% python3 -q
>>> import numpy as np
>>> np.set_printoptions(suppress=True, linewidth=200)
>>> F = np.load("test3.npy")
>>> F
array([[5., 0., 4., 4.],
       [0., 5., 0., 0.],
       [4., 0., 5., 4.],
       [4., 0., 4., 5.]])
>>> rng = np.random.default_rng(8654)
>>> lab = rng.permutation(4)
>>> print(lab)
[3 2 1 0]
>>> out = F[lab][:, lab]
>>> out
array([[5., 4., 0., 4.],
       [4., 5., 0., 4.],
       [0., 0., 5., 0.],
       [4., 4., 0., 5.]])
>>> np.trace(out)
np.float64(20.0)
>>> np.flatnonzero(np.linalg.matrix_power((out != 0) + (out.T != 0) + np.eye(4), 4)[2])
array([2])
>>> round(np.linalg.det(out), 1)
np.float64(65.0)
>>> (out != 0).astype(int)
array([[1, 1, 0, 1],
       [1, 1, 0, 1],
       [0, 0, 1, 0],
       [1, 1, 0, 1]])
>>> out = np.array([[7, 6, 4, 4, 2, 9, 2, 9, 6, 9, 8],
...     [5, 2, 3, 6, 5, 0, 8, 5, 7, 6, 9],
...     [7, 7, 9, 9, 1, 9, 6, 7, 9, 9, 0],
...     [6, 1, 6, 9, 8, 2, 5, 0, 6, 5, 1],
...     [4, 9, 9, 2, 5, 1, 7, 9, 2, 5, 7],
...     [9, 6, 4, 9, 2, 8, 4, 1, 6, 0, 0],
...     [9, 1, 2, 9, 9, 7, 6, 3, 7, 6, 0],
...     [9, 5, 7, 8, 5, 1, 2, 9, 1, 2, 0],
...     [6, 4, 8, 7, 9, 6, 8, 7, 6, 9, 4],
...     [0, 8, 7, 2, 5, 6, 0, 0, 6, 9, 8],
...     [6, 4, 2, 4, 7, 7, 9, 1, 0, 1, 0]])
>>> W0 = np.triu(out, 1)
>>> W0
array([[0, 6, 4, 4, 2, 9, 2, 9, 6, 9, 8],
       [0, 0, 3, 6, 5, 0, 8, 5, 7, 6, 9],
       [0, 0, 0, 9, 1, 9, 6, 7, 9, 9, 0],
       [0, 0, 0, 0, 8, 2, 5, 0, 6, 5, 1],
       [0, 0, 0, 0, 0, 1, 7, 9, 2, 5, 7],
       [0, 0, 0, 0, 0, 0, 4, 1, 6, 0, 0],
       [0, 0, 0, 0, 0, 0, 0, 3, 7, 6, 0],
       [0, 0, 0, 0, 0, 0, 0, 0, 1, 2, 0],
       [0, 0, 0, 0, 0, 0, 0, 0, 0, 9, 4],
       [0, 0, 0, 0, 0, 0, 0, 0, 0, 0, 8],
       [0, 0, 0, 0, 0, 0, 0, 0, 0, 0, 0]])
>>> # null space of dimension 1
>>> Uu, sigma, Vt = np.linalg.svd(W0)
>>> evecs = Vt[:(sigma > 1e-8).sum()]
>>> x0 = W0[9] + 5 * W0[5] + rng.integers(2) * np.eye(11)[2]
>>> x0
array([ 0.,  0.,  0.,  0.,  0.,  0., 20.,  5., 30.,  0.,  8.])
>>> print(np.linalg.matrix_rank(np.vstack([W0, x0])))
10
>>> np.round(np.diag(evecs.T @ evecs), 1)
array([0., 1., 1., 1., 1., 1., 1., 1., 1., 1., 1.])
>>> np.allclose(evecs.T @ evecs @ x0, x0)
True
>>> print(np.round(evecs.T @ evecs, 1) + 0)
[[0. 0. 0. 0. 0. 0. 0. 0. 0. 0. 0.]
 [0. 1. 0. 0. 0. 0. 0. 0. 0. 0. 0.]
 [0. 0. 1. 0. 0. 0. 0. 0. 0. 0. 0.]
 [0. 0. 0. 1. 0. 0. 0. 0. 0. 0. 0.]
 [0. 0. 0. 0. 1. 0. 0. 0. 0. 0. 0.]
 [0. 0. 0. 0. 0. 1. 0. 0. 0. 0. 0.]
 [0. 0. 0. 0. 0. 0. 1. 0. 0. 0. 0.]
 [0. 0. 0. 0. 0. 0. 0. 1. 0. 0. 0.]
 [0. 0. 0. 0. 0. 0. 0. 0. 1. 0. 0.]
 [0. 0. 0. 0. 0. 0. 0. 0. 0. 1. 0.]
 [0. 0. 0. 0. 0. 0. 0. 0. 0. 0. 1.]]
